$ python3 -q
>>> import numpy as np
>>> np.set_printoptions(suppress=True, linewidth=120)
>>> A2 = np.array([[2, -1], [0, -1]])
>>> A = np.kron(np.eye(2, dtype=int), A2)
>>> A
array([[ 2, -1,  0,  0],
       [ 0, -1,  0,  0],
       [ 0,  0,  2, -1],
       [ 0,  0,  0, -1]])
>>> # 2 blocks once reordered
>>> w, V = np.linalg.eig(A)
>>> np.round(np.sort(np.linalg.eigvals(A.T)), 2)
array([-1., -1.,  2.,  2.])
>>> u, g = A[1], A[3]
>>> u @ u
np.int64(1)
>>> u @ g
np.int64(0)
>>> pr = (u @ g) / (u @ u) * u
>>> np.linalg.matrix_rank(np.outer(u, g))
np.int64(1)
>>> np.outer(u, g)
array([[0, 0, 0, 0],
       [0, 0, 0, 1],
       [0, 0, 0, 0],
       [0, 0, 0, 0]])
>>> (g - pr) @ u
np.float64(0.0)
>>> np.round(np.linalg.norm(A, 2), 2)
np.float64(2.29)
>>> np.round(np.linalg.norm(A) ** 2 / np.linalg.norm(A, 2) ** 2, 2)
np.float64(2.29)
>>> np.linalg.norm(A, axis=1).argmax()
np.int64(0)
>>> np.round(np.linalg.norm(A, axis=0), 2)
array([2.  , 1.41, 2.  , 1.41])
>>> rng = np.random.default_rng(8937)
>>> E = np.eye(3, dtype=int)[rng.permutation(3)]
>>> E
array([[0, 1, 0],
       [1, 0, 0],
       [0, 0, 1]])
>>> np.all(np.linalg.eigvalsh(E) > 0)
np.False_
>>> C = np.array([[-0.1, -0.3, 0.2], [0.7, 2.6, -0.1]])
>>> K = np.array([[-2, 1],
...     [-2, 3],
...     [3, 3],
...     [1, 2],
...     [2, 1],
...     [3, 2],
...     [-3, 0],
...     [0, 1],
...     [3, 0],
...     [1, 2],
...     [1, -3],
...     [0, 1],
...     [2, 3],
...     [1, -2],
...     [2, -2],
...     [1, 3],
...     [1, 1],
...     [-2, -1],
...     [1, 2]]) @ C + 0.05 * rng.normal(size=(19, 3))
>>> K.round(2)
array([[ 0.92,  3.21, -0.46],
       [ 2.35,  8.4 , -0.72],
       [ 1.74,  6.88,  0.35],
       [ 1.32,  5.  ,  0.02],
       [ 0.54,  2.01,  0.26],
       [ 1.22,  4.33,  0.43],
       [ 0.37,  0.9 , -0.53],
       [ 0.74,  2.68, -0.08],
       [-0.25, -0.88,  0.59],
       [ 1.33,  4.92,  0.06],
       [-2.24, -8.18,  0.5 ],
       [ 0.72,  2.6 , -0.18],
       [ 1.92,  7.19,  0.07],
       [-1.6 , -5.56,  0.38],
       [-1.61, -5.83,  0.63],
       [ 1.95,  7.51, -0.11],
       [ 0.58,  2.24,  0.09],
       [-0.61, -1.96, -0.36],
       [ 1.23,  4.89,  0.02]])
>>> # column 1 dominates
>>> P = K @ np.linalg.solve(K.T @ K, K.T)
>>> round(float(np.trace(P)), 2)
3.0
>>> np.round(np.diag(P), 2)
array([0.09, 0.27, 0.3 , 0.07, 0.06, 0.34, 0.22, 0.02, 0.17, 0.07, 0.17, 0.02, 0.14, 0.17, 0.17, 0.21, 0.02, 0.32,
       0.17])
>>> np.allclose(P @ P, P)
True
>>> np.round(P @ K[:, 2], 2)
array([-0.46, -0.72,  0.35,  0.02,  0.26,  0.43, -0.53, -0.08,  0.59,  0.06,  0.5 , -0.18,  0.07,  0.38,  0.63, -0.11,
        0.09, -0.36,  0.02])
>>> arr = np.load("x.npy")
>>> arr.round(2)
array([[ 0.85, -0.53,  0.09],
       [-0.53, -0.79,  0.32],
       [ 0.09,  0.32,  0.94]])
>>> # keeps lengths
>>> np.round(np.linalg.svd(arr, compute_uv=False), 2)
array([1., 1., 1.])
>>> np.round(arr.T @ arr, 2) + 0
array([[1., 0., 0.],
       [0., 1., 0.],
       [0., 0., 1.]])
>>> np.round(np.linalg.norm(arr, axis=0), 2)
array([1., 1., 1.])
>>> np.round(arr @ arr.T, 2) + 0
array([[1., 0., 0.],
       [0., 1., 0.],
       [0., 0., 1.]])
>>> w, V = np.linalg.eig(arr)
>>> np.prod(w)
np.float64(-1.0)
>>> np.round(np.sort(np.linalg.eigvals(np.linalg.inv(arr))), 2)
array([-1.,  1.,  1.])
>>> Q, R = np.linalg.qr(K)
>>> np.round(Q @ R, 2)
array([[ 0.92,  3.21, -0.46],
       [ 2.35,  8.4 , -0.72],
       [ 1.74,  6.88,  0.35],
       [ 1.32,  5.  ,  0.02],
       [ 0.54,  2.01,  0.26],
       [ 1.22,  4.33,  0.43],
       [ 0.37,  0.9 , -0.53],
       [ 0.74,  2.68, -0.08],
       [-0.25, -0.88,  0.59],
       [ 1.33,  4.92,  0.06],
       [-2.24, -8.18,  0.5 ],
       [ 0.72,  2.6 , -0.18],
       [ 1.92,  7.19,  0.07],
       [-1.6 , -5.56,  0.38],
       [-1.61, -5.83,  0.63],
       [ 1.95,  7.51, -0.11],
       [ 0.58,  2.24,  0.09],
       [-0.61, -1.96, -0.36],
       [ 1.23,  4.89,  0.02]])
>>> np.round(np.abs(np.diag(R)), 2)
array([5.98, 1.04, 1.31])
>>> R.round(2)
array([[ -5.98, -22.07,   0.63],
       [  0.  ,   1.04,   0.77],
       [  0.  ,   0.  ,  -1.31]])
>>> round(np.trace(Q @ Q.T), 2)
np.float64(3.0)
>>> np.round(Q.T @ Q, 2) + 0
array([[1., 0., 0.],
       [0., 1., 0.],
       [0., 0., 1.]])
>>> Q, V = np.linalg.qr(R[:, :2])[0], np.linalg.qr(R[:, 2:])[0]
>>> s = np.linalg.svd(Q.T @ V, compute_uv=False)
>>> np.round(np.degrees(np.arccos(s.clip(0, 1))), 2)
array([52.87])
>>> s.round(2)
array([0.6])
>>> vec = np.array([0, 0, 2])
>>> round(float(np.linalg.det(arr)), 2)
-1.0
>>> np.round(np.sort(np.abs(np.degrees(np.angle(np.linalg.eigvals(arr))))), 2)
array([  0.,   0., 180.])
>>> 3 - np.linalg.matrix_rank(arr - np.eye(3), tol=1e-8)
np.int64(2)
>>> [p for p in range(1, 25) if np.allclose(np.linalg.matrix_power(arr, p), np.eye(3))]
[2, 4, 6, 8, 10, 12, 14, 16, 18, 20, 22, 24]
>>> m1 = np.load("data.npy")
>>> m1.round(2)
array([[ 0.29, -2.97,  0.28],
       [ 2.86,  0.35,  0.83],
       [ 0.86, -0.19, -2.87]])
>>> def softmax(z):
...     e = np.exp(z - z.max(axis=-1, keepdims=True))
...     return e / e.sum(axis=-1, keepdims=True)
... 
>>> np.round(softmax(m1[2] + -3), 2)
array([0.73, 0.25, 0.02])
>>> np.round(softmax(m1[2]), 2)
array([0.73, 0.25, 0.02])
>>> S = m1 @ m1.T / np.sqrt(3)
>>> np.round(softmax(S), 2)
array([[0.99, 0.01, 0.01],
       [0.01, 0.99, 0.01],
       [0.01, 0.01, 0.99]])
>>> u = np.array([4, -3, -7])
>>> np.round(np.polyval(u, m1[0]), 2)
array([-7.53, 37.27, -7.53])
>>> np.round(np.convolve(m1[0], u), 2)
array([  1.14, -12.75,   8.05,  19.96,  -1.99])
>>> np.round(np.cross(m1[0, :3], m1[1, :3]), 2)
array([-2.57,  0.58,  8.6 ])
>>> np.round(np.linalg.norm(m1, axis=0), 2)
array([3., 3., 3.])
>>> np.round(m1 @ m1.T, 2) + 0
array([[9., 0., 0.],
       [0., 9., 0.],
       [0., 0., 9.]])
>>> np.round(np.linalg.svd(m1, compute_uv=False), 2)
array([3., 3., 3.])
>>> round(float(m1[:, 0] @ m1[:, 2]), 2)
-0.0
